$ ipython --no-banner

In [1]: import numpy as np

In [2]: np.set_printoptions(precision=2, suppress=True, linewidth=200)

In [3]: data = np.load("w.npy")

In [4]: print(data)
[[-8 -6  9  6  1 -3  8 -5]
 [-6 -8 -6  9  6  1 -3  8]
 [ 9 -6 -8 -6  9  6  1 -3]
 [ 6  9 -6 -8 -6  9  6  1]
 [ 1  6  9 -6 -8 -6  9  6]
 [-3  1  6  9 -6 -8 -6  9]
 [ 8 -3  1  6  9 -6 -8 -6]
 [-5  8 -3  1  6  9 -6 -8]]

In [5]: # equal to its transpose

In [6]: U, sig, Vh = np.linalg.svd(data, full_matrices=False)

In [7]: print(np.cumsum(sig ** 2) / np.sum(sig ** 2))
[0.34 0.65 0.77 0.88 0.98 0.99 1.   1.  ]

In [8]: print(np.allclose(U * sig @ Vh, data))
True

In [9]: print(sig)
[30.4  29.2  17.67 17.49 16.36  5.09  4.9   1.8 ]

In [10]: print(np.round(U.T @ data @ Vh.T, 2) + 0)
[[30.4   0.    0.    0.    0.    0.    0.    0.  ]
 [ 0.   29.2   0.    0.    0.    0.    0.    0.  ]
 [ 0.    0.   17.67  0.    0.    0.    0.    0.  ]
 [ 0.    0.    0.   17.49  0.    0.    0.    0.  ]
 [ 0.    0.    0.    0.   16.36  0.    0.    0.  ]
 [ 0.    0.    0.    0.    0.    5.09  0.    0.  ]
 [ 0.    0.    0.    0.    0.    0.    4.9   0.  ]
 [ 0.    0.    0.    0.    0.    0.    0.    1.8 ]]

In [11]: print(sig / sig[0])
[1.   0.96 0.58 0.58 0.54 0.17 0.16 0.06]

In [12]: print((sig > 1e-8).sum())
8

In [13]: print(np.all(np.linalg.eigvalsh(data) > 0))
False

In [14]: print(round(np.abs(np.linalg.eigvals(data)).max(), 2))
30.4

In [15]: print(data @ data)
[[ 316   35 -130 -194   53   51   -8  -58]
 [  35  327   21 -181 -195  101   48   -8]
 [-130   21  344   99 -180 -270  101   51]
 [-194 -181   99  371  108 -180 -195   53]
 [  53 -195 -180  108  371   99 -181 -194]
 [  51  101 -270 -180   99  344   21 -130]
 [  -8   48  101 -195 -181   21  327   35]
 [ -58   -8   51   53 -194 -130   35  316]]

In [16]: print(np.trace(data))
-64

In [17]: print(np.linalg.matrix_power(data, 4))
[[ 164455   49785 -131347 -157453   49783  119834   10684  -71040]
 [  49785  191950    3892 -180073 -154720   79209  105664   10684]
 [-131347    3892  263580  104372 -183898 -230418   79209  119834]
 [-157453 -180073  104372  302737   94522 -183898 -154720   49783]
 [  49783 -154720 -183898   94522  302737  104372 -180073 -157453]
 [ 119834   79209 -230418 -183898  104372  263580    3892 -131347]
 [  10684  105664   79209 -154720 -180073    3892  191950   49785]
 [ -71040   10684  119834   49783 -157453 -131347   49785  164455]]

In [18]: print(np.allclose(data, data.T))
True
